In [1]: import numpy as np

In [2]: np.set_printoptions(precision=2, suppress=True, linewidth=100, sign=" ")

In [3]: def tidy(a):
   ...:     return np.round(a, 2) + 0
   ...: 

In [4]: data = np.load("w.npy")

In [5]: data
Out[5]: 
array([[-1.74,  1.16, -2.3 ,  0.12,  0.38,  1.94, -3.1 ,  0.58,  0.18,  2.04, -3.36, -0.9 , -0.66],
       [-0.57,  0.38, -0.59,  1.02,  1.65,  0.69,  0.51,  0.19, -0.05, -0.04, -1.7 ,  0.25,  0.71],
       [ 0.36, -0.24,  0.48,  0.  , -0.04, -0.4 ,  0.68, -0.12, -0.04, -0.44,  0.68,  0.2 ,  0.16],
       [ 0.3 , -0.2 ,  0.26, -0.84, -1.34, -0.38, -0.74, -0.1 ,  0.06,  0.24,  1.08, -0.3 , -0.66],
       [ 0.42, -0.28,  0.64,  0.48,  0.7 , -0.44,  1.54, -0.14, -0.1 , -0.86,  0.5 ,  0.5 ,  0.64],
       [-0.42,  0.28, -0.64, -0.48, -0.7 ,  0.44, -1.54,  0.14,  0.1 ,  0.86, -0.5 , -0.5 , -0.64],
       [-0.36,  0.24, -0.48,  0.  ,  0.04,  0.4 , -0.68,  0.12,  0.04,  0.44, -0.68, -0.2 , -0.16],
       [-0.24,  0.16, -0.34, -0.12, -0.16,  0.26, -0.64,  0.08,  0.04,  0.38, -0.38, -0.2 , -0.22],
       [ 0.12, -0.08,  0.14, -0.12, -0.2 , -0.14,  0.04, -0.04,  0.  , -0.06,  0.3 ,  0.  , -0.06],
       [ 0.36, -0.24,  0.51,  0.18,  0.24, -0.39,  0.96, -0.12, -0.06, -0.57,  0.57,  0.3 ,  0.33],
       [ 0.33, -0.22,  0.4 , -0.24, -0.41, -0.38,  0.25, -0.11, -0.01, -0.23,  0.77,  0.05, -0.08],
       [ 0.96, -0.64,  1.33,  0.3 ,  0.36, -1.05,  2.28, -0.32, -0.14, -1.39,  1.63,  0.7 ,  0.71],
       [ 0.78, -0.52,  1.  , -0.24, -0.46, -0.88,  1.1 , -0.26, -0.06, -0.78,  1.62,  0.3 ,  0.12],
       [ 0.69, -0.46,  0.91, -0.06, -0.17, -0.77,  1.21, -0.23, -0.07, -0.8 ,  1.34,  0.35,  0.25]])

In [6]: rng = np.random.default_rng(1704)

In [7]: B = data + rng.integers(-2, 3, (14, 2)) @ rng.integers(-2, 3, (2, 13))

In [8]: tidy(B)
Out[8]: 
array([[ 0.26, -2.84, -6.3 , -1.88,  2.38, -0.06,  0.9 ,  0.58, -3.82, -1.96, -1.36, -2.9 , -2.66],
       [ 1.43, -1.62, -0.59,  5.02,  5.65, -1.31,  2.51, -1.81,  1.95, -2.04, -1.7 ,  0.25,  4.71],
       [ 0.36,  1.76,  4.48,  6.  ,  1.96, -0.4 , -1.32, -2.12,  5.96,  1.56, -1.32,  2.2 ,  6.16],
       [-1.7 ,  1.8 ,  0.26, -4.84, -5.34,  1.62, -2.74,  1.9 , -1.94,  2.24,  1.08, -0.3 , -4.66],
       [-0.58, -0.28, -1.36, -4.52, -2.3 ,  0.56,  1.54,  1.86, -4.1 , -0.86,  1.5 , -0.5 , -4.36],
       [ 0.58, -2.72, -4.64, -4.48, -0.7 , -0.56,  1.46,  1.14, -4.9 , -2.14,  1.5 , -2.5 , -4.64],
       [-1.36,  1.24, -0.48, -2.  , -1.96,  1.4 , -1.68,  1.12, -0.96,  1.44, -0.68, -0.2 , -2.16],
       [-1.24,  1.16, -0.34, -2.12, -2.16,  1.26, -1.64,  1.08, -0.96,  1.38, -0.38, -0.2 , -2.22],
       [-0.88,  0.92,  0.14, -2.12, -2.2 ,  0.86, -0.96,  0.96, -1.  ,  0.94,  0.3 ,  0.  , -2.06],
       [ 1.36, -2.24, -1.49, -0.82,  1.24, -1.39,  2.96, -0.12, -2.06, -2.57,  1.57, -0.7 , -0.67],
       [-2.67,  4.78,  4.4 , -0.24, -4.41,  2.62, -4.75,  0.89,  2.99,  4.77, -1.23,  2.05, -0.08],
       [-3.04,  5.36,  5.33, -1.7 , -5.64,  2.95, -3.72,  1.68,  1.86,  4.61, -0.37,  2.7 , -1.29],
       [-1.22,  3.48,  5.  ,  1.76, -2.46,  1.12, -2.9 , -0.26,  3.94,  3.22, -0.38,  2.3 ,  2.12],
       [-2.31,  3.54,  2.91, -3.06, -5.17,  2.23, -2.79,  1.77, -0.07,  3.2 ,  0.34,  1.35, -2.75]])

In [9]: np.abs(B - data).sum(axis=1)
Out[9]: array([ 34.,  26.,  36.,  26.,  25.,  33.,  13.,  13.,  13.,  17.,  37.,  48.,  34.,  35.])

In [10]: np.allclose(data[:-1].T @ np.linalg.lstsq(data[:-1].T, data[-1])[0], data[-1])
Out[10]: True

In [11]: print(np.unique(data.round(6), axis=0).shape)
(14, 13)

In [12]: tidy(np.trace(np.linalg.pinv(data) @ data))
Out[12]: np.float64(2.0)

In [13]: left, sigma, Vh = np.linalg.svd(data)

In [14]: evecs = Vh[:(sigma > 1e-8).sum()]

In [15]: x0 = data[5] + 4 * data[4] + rng.integers(2) * np.eye(13)[0]

In [16]: tidy(x0)
Out[16]: array([ 1.26, -0.84,  1.92,  1.44,  2.1 , -1.32,  4.62, -0.42, -0.3 , -2.58,  1.5 ,  1.5 ,  1.92])

In [17]: tidy(np.diag(evecs.T @ evecs))
Out[17]: array([ 0.08,  0.04,  0.13,  0.14,  0.35,  0.11,  0.43,  0.01,  0.  ,  0.13,  0.42,  0.05,  0.11])

In [18]: print(np.allclose(evecs.T @ evecs @ x0, x0))
True

In [19]: np.linalg.matrix_rank(np.vstack([data, x0]))
Out[19]: np.int64(2)

In [20]: blk = np.stack([data, 4 * data, data[::-1]])

In [21]: np.linalg.matrix_rank(blk.reshape(3, -1))
Out[21]: np.int64(2)

In [22]: tidy(np.linalg.norm(data, 2) / np.linalg.norm(data))
Out[22]: np.float64(0.91)

In [23]: np.argsort(-np.linalg.norm(data, axis=0).round(6), kind="stable")[:3]
Out[23]: array([  6,  10,   2])

In [24]: E = np.array([[0, 0, 0, 1, 0, 0, 0],
    ...:     [0, 0, 1, 0, 0, 0, 0],
    ...:     [0, 0, 0, 0, 0, 1, 0],
    ...:     [0, 0, 0, 0, 0, 0, 1],
    ...:     [0, 1, 0, 0, 0, 0, 0],
    ...:     [0, 0, 0, 0, 1, 0, 0],
    ...:     [1, 0, 0, 0, 0, 0, 0]])

In [25]: E
Out[25]: 
array([[ 0,  0,  0,  1,  0,  0,  0],
       [ 0,  0,  1,  0,  0,  0,  0],
       [ 0,  0,  0,  0,  0,  1,  0],
       [ 0,  0,  0,  0,  0,  0,  1],
       [ 0,  1,  0,  0,  0,  0,  0],
       [ 0,  0,  0,  0,  1,  0,  0],
       [ 1,  0,  0,  0,  0,  0,  0]])

In [26]: # 2 blocks once reordered

In [27]: x0 = np.array([3, 0, 3, 0, -1, -2, 0])

In [28]: tidy(np.linalg.norm(x0)), tidy(np.linalg.norm(E @ x0))
Out[28]: (np.float64(4.8), np.float64(4.8))

In [29]: print([p for p in range(1, 25) if np.allclose(np.linalg.matrix_power(E, p), np.eye(7))])
[12, 24]

In [30]: tidy(np.abs(np.linalg.eigvals(E)))
Out[30]: array([ 1.,  1.,  1.,  1.,  1.,  1.,  1.])

In [31]: W0 = np.load("m.npy")

In [32]: print(tidy(W0))
[[  4.05  10.72  12.78   9.25  17.02   4.38   0.8   -1.25  10.79   9.2   14.02  -1.49]
 [  5.26  25.69  16.66  15.17  27.67  12.71   5.57   4.97  15.35  22.98  25.62   7.81]
 [ -6.33  -9.03   0.57   3.29  -0.54  -8.13  -9.24 -10.18   2.21  -9.74   6.65 -15.2 ]
 [  4.83   6.88   5.73  10.15  13.68   3.55  -5.16   0.28   4.98   3.64  13.47  -8.11]
 [ -4.02 -15.08   2.03   0.02  -3.61 -11.13  -9.41 -12.79   1.73 -14.84  -0.94 -18.01]
 [-10.36  -4.24   3.65   4.07   1.92  -7.1   -5.55 -10.92   6.24  -4.05  11.71  -9.51]
 [-32.91 -32.69  -7.41  -7.74 -24.5  -28.49 -13.76 -29.97   0.72 -28.12   1.74 -22.44]
 [-18.48  -3.41  -6.77   7.67  -1.36  -7.42 -11.8   -9.51   1.24  -5.2   21.74 -12.88]
 [ 16.41  23.71  21.35  13.49  30.19  14.21   6.82   6.81  15.23  20.92  15.78   5.93]
 [-13.67  -7.17   7.89   0.7   -0.26 -10.47  -2.18 -15.66   9.8   -4.74   8.53  -7.07]
 [  5.04  -7.8   10.62   1.15   4.94  -5.59  -3.57  -9.     6.32  -7.46  -2.9  -12.19]
 [  2.87  19.39  14.94  12.53  22.66   8.65   3.84   1.57  13.91  17.46  21.73   4.5 ]
 [ 14.14   8.99  24.24   5.    20.43   4.61   7.35  -2.7   15.84   9.57   1.62   1.42]
 [-18.03 -17.97   6.07  -4.29  -8.77 -17.7   -4.26 -22.1    8.21 -13.83   1.44 -11.94]
 [ 15.34  28.75  17.23  17.42  32.55  17.44   4.62  10.63  13.31  24.14  23.11   6.12]
 [ -2.31  14.31   8.5   12.01  16.94   5.19  -0.77  -0.39  10.06  11.98  22.73  -0.24]
 [ -2.41  -2.32   6.25   4.77   5.77  -4.    -4.76  -7.64   6.1   -2.9    8.21  -9.71]]

In [33]: # looks like rank 4

In [34]: def softmax(z):
    ...:     e = np.exp(z - z.max(axis=-1, keepdims=True))
    ...:     return e / e.sum(axis=-1, keepdims=True)
    ...: 

In [35]: print(tidy(softmax(W0).sum(axis=1)))
[ 1.  1.  1.  1.  1.  1.  1.  1.  1.  1.  1.  1.  1.  1.  1.  1.  1.]

In [36]: tidy(softmax(W0[8]))
Out[36]: array([ 0.,  0.,  0.,  0.,  1.,  0.,  0.,  0.,  0.,  0.,  0.,  0.])

In [37]: tidy(softmax(W0[8] + 2))
Out[37]: array([ 0.,  0.,  0.,  0.,  1.,  0.,  0.,  0.,  0.,  0.,  0.,  0.])

In [38]: print(tidy(softmax(10 * W0[8])))
[ 0.  0.  0.  0.  1.  0.  0.  0.  0.  0.  0.  0.]

In [39]: att = W0 @ W0.T / np.sqrt(12)

In [40]: softmax(att).round(6).argmax(axis=1)
Out[40]: array([ 14,  14,   6,  14,   6,   6,   6,   6,  14,   6,   6,  14,   8,   6,  14,  14,   6])

In [41]: r = np.linalg.matrix_rank(data)

In [42]: r
Out[42]: np.int64(2)

In [43]: null = np.linalg.svd(data)[2][r:].T

In [44]: np.linalg.matrix_rank(data.T @ data), np.linalg.matrix_rank(data @ data.T)
Out[44]: (np.int64(2), np.int64(2))

In [45]: [int(np.linalg.matrix_rank(data[:i])) for i in range(1, len(data) + 1)]
Out[45]: [1, 2, 2, 2, 2, 2, 2, 2, 2, 2, 2, 2, 2, 2]

In [46]: [int(np.linalg.matrix_rank(data[:, :j + 1])) for j in range(13)]
Out[46]: [1, 1, 2, 2, 2, 2, 2, 2, 2, 2, 2, 2, 2]

In [47]: [int(np.linalg.matrix_rank(np.delete(data, i, axis=0))) for i in range(14)]
Out[47]: [2, 2, 2, 2, 2, 2, 2, 2, 2, 2, 2, 2, 2, 2]

In [48]: tidy(np.trace(np.linalg.pinv(W0) @ W0))
Out[48]: np.float64(4.0)

In [49]: np.allclose(W0[:-1].T @ np.linalg.lstsq(W0[:-1].T, W0[-1])[0], W0[-1])
Out[49]: True

In [50]: try:
    ...:     np.linalg.inv(W0)
    ...: except np.linalg.LinAlgError as e:
    ...:     print(e)
    ...: 
Last 2 dimensions of the array must be square

In [51]: M = np.loadtxt("block4.csv", delimiter=",")

In [52]: M
Out[52]: 
array([[ 0.2 , -0.3 ,  0.7 ,  0.7 ,  0.  , -1.1 ,  0.1 , -0.7 ],
       [-0.2 , -0.2 ,  1.3 ,  0.4 ,  0.4 , -0.4 ,  1.  ,  1.5 ],
       [ 1.9 ,  0.6 , -1.8 , -0.6 ,  0.2 ,  1.1 ,  0.6 ,  1.2 ],
       [-0.4 , -1.2 , -0.2 , -1.1 , -1.2 ,  0.2 ,  0.4 ,  2.  ],
       [-0.31, -0.17,  1.11,  0.28,  0.55, -0.59,  0.97,  1.58],
       [-0.8 ,  0.7 , -0.5 ,  0.3 ,  1.8 ,  1.7 ,  1.8 ,  1.5 ],
       [ 0.2 ,  0.7 , -0.3 , -0.6 , -0.2 , -1.4 ,  0.3 ,  1.5 ],
       [-0.8 ,  1.4 , -0.3 , -1.7 ,  0.9 ,  1.1 , -0.3 ,  0.4 ],
       [ 1.1 ,  0.3 , -0.6 ,  0.4 ,  0.2 ,  0.4 , -1.5 , -1.4 ]])

In [53]: B = np.c_[M[:, :7] @ np.array([[4, 1, 3, 4, 4, 4, 3],
    ...:     [2, 0, 3, 1, 1, 1, 0],
    ...:     [4, 2, 4, 2, 4, 2, 0],
    ...:     [0, 4, 3, 3, 3, 5, 5],
    ...:     [4, 5, 1, 2, 5, 3, 3],
    ...:     [2, 1, 5, 1, 4, 4, 2],
    ...:     [4, 0, 2, 0, 0, 1, 0]]), np.array([1, 1, 1, 1, 1, 0, 0, 2, 0])]

In [54]: tidy(B)
Out[54]: 
array([[  1.2 ,   3.3 ,  -0.7 ,   2.9 ,   1.  ,   1.1 ,   1.9 ,   1.  ],
       [  8.8 ,   5.6 ,   5.6 ,   3.2 ,   5.8 ,   4.2 ,   1.8 ,   1.  ],
       [  7.  ,  -2.  ,   5.4 ,   4.3 ,   4.6 ,   7.2 ,   5.5 ,   1.  ],
       [ -7.6 , -11.  ,  -8.3 ,  -8.7 , -12.1 , -11.1 ,  -9.9 ,   1.  ],
       [  7.76,   5.19,   3.38,   2.16,   4.26,   2.47,   0.94,   1.  ],
       [ 14.  ,  10.1 ,  12.5 ,   2.7 ,  12.2 ,  12.  ,   7.9 ,   0.  ],
       [ -1.4 ,  -5.2 ,  -6.9 ,  -2.7 ,  -8.1 ,  -8.  ,  -5.8 ,   0.  ],
       [  3.  ,  -2.6 ,   1.3 ,  -4.6 ,   0.8 ,  -4.1 ,  -6.  ,   2.  ],
       [ -1.8 ,   2.9 ,   2.2 ,   5.5 ,   6.1 ,   6.2 ,   6.7 ,   0.  ]])

In [55]: tidy(np.linalg.lstsq(M, B[:, 0])[0])
Out[55]: array([ 4.,  2.,  4.,  0.,  4.,  2.,  4.,  0.])

In [56]: tidy(np.linalg.norm(np.linalg.qr(M)[0].T @ B, axis=0) ** 2 / ((B ** 2).sum(axis=0) + 1e-12))
Out[56]: array([ 1.  ,  1.  ,  1.  ,  1.  ,  1.  ,  1.  ,  1.  ,  0.95])
